>>> import numpy as np
>>> import numpy.linalg as la
>>> np.set_printoptions(precision=2, suppress=True, linewidth=160, legacy="1.25")
>>> def tidy(a):
...     return np.round(a, 2) + 0
... 
>>> E = np.loadtxt("data.csv", delimiter=",")
>>> print(E)
[[ 1.    1.   -0.05  1.  ]
 [-0.02  0.15  0.78  0.32]
 [ 1.    0.99 -0.39  1.  ]
 [ 0.99  0.99  0.24  1.  ]
 [-0.79 -0.73  0.16 -0.87]
 [ 0.57  0.58  0.52  0.77]
 [ 0.56  0.12 -0.99 -0.12]
 [ 1.    1.   -0.24  1.  ]
 [-1.   -1.   -0.29 -1.  ]
 [-0.87 -0.77  0.74 -0.88]
 [-0.96 -0.94 -0.19 -0.99]
 [-0.74 -0.76 -0.76 -0.92]
 [ 0.02 -0.15 -0.78 -0.32]
 [-1.   -0.99 -0.43 -1.  ]
 [-0.57 -0.58 -0.52 -0.77]
 [ 0.99  0.98  0.    1.  ]
 [ 0.26  0.23 -0.04  0.32]
 [ 0.99  0.99  0.68  1.  ]
 [ 0.21 -0.14 -0.97 -0.4 ]
 [-0.1   0.33  0.99  0.65]
 [-0.28 -0.08  0.8   0.  ]
 [-0.99 -0.98 -0.18 -1.  ]
 [ 0.97  0.97  0.92  1.  ]
 [-0.27  0.05  0.95  0.26]
 [-0.56 -0.38  0.74 -0.45]
 [ 1.    1.   -0.2   1.  ]
 [ 0.81  0.82  0.79  0.95]
 [ 0.44  0.35 -0.25  0.47]]
>>> out = E / la.norm(E, axis=1, keepdims=True)
>>> gram = out @ out.T
>>> print((gram - 2 * np.eye(28)).round(6).argmax(axis=1))
[15 19  7 15 21 26 18 25 10 24 21 14 18  8 11  0 25 22 12  1 23 10 26  1  9  7 22  2]
>>> print(tidy(gram[8]))
[-0.98 -0.45 -0.93 -1.    0.96 -0.95 -0.14 -0.95  1.    0.8   1.    0.94  0.45  1.    0.95 -0.99 -0.96 -0.98  0.32 -0.54  0.09  1.   -0.95 -0.18  0.61 -0.96
 -0.95 -0.87]
>>> M, _ = la.qr(np.array([[0.9, 1.3, -0.4], [0.7, 0.5, -0.2], [0.1, -2.0, -0.7]]))
>>> print(tidy(M))
[[-0.79  0.18  0.59]
 [-0.61 -0.1  -0.79]
 [-0.09 -0.98  0.19]]
>>> x = np.array([0, 3, 5])
>>> h = np.maximum(M @ x, 0)
>>> print(np.flatnonzero(h > 1e-9))
[0]
>>> print(tidy(np.tanh(M @ x)))
[ 1.   -1.   -0.96]
>>> print(tidy(np.maximum(M @ x, 0) - np.maximum(-M @ x, 0)))
[ 3.5  -4.21 -2.  ]
>>> print(tidy(M.T @ h))
[-2.75  0.64  2.06]
>>> print(tidy((M - M.T) / 2))
[[ 0.    0.4   0.34]
 [-0.4   0.    0.1 ]
 [-0.34 -0.1   0.  ]]
>>> print(tidy((M + M.T) / 2))
[[-0.79 -0.21  0.25]
 [-0.21 -0.1  -0.88]
 [ 0.25 -0.88  0.19]]
>>> Q, r_ = la.qr(M)
>>> print(tidy(Q.T @ Q))
[[1. 0. 0.]
 [0. 1. 0.]
 [0. 0. 1.]]
>>> print(np.allclose(r_.T @ r_, M.T @ M))
True
>>> print(tidy(abs(r_[0, 0])), tidy(la.norm(M[:, 0])))
1.0 1.0
>>> print(tidy(np.abs(np.diag(r_))))
[1. 1. 1.]
>>> x = np.array([1, 2, 1])
>>> print(tidy(np.sort(np.abs(np.degrees(np.angle(la.eigvals(M)))))))
[  0.   147.93 147.93]
>>> print(tidy(la.norm(x)), tidy(la.norm(M @ x)))
2.45 2.45
>>> print(3 - la.matrix_rank(M - np.eye(3), tol=1e-8))
1
>>> print(tidy(M.T @ (M @ x)))
[1. 2. 1.]
>>> print(tidy(la.inv(M)))
[[-0.79 -0.61 -0.09]
 [ 0.18 -0.1  -0.98]
 [ 0.59 -0.79  0.19]]
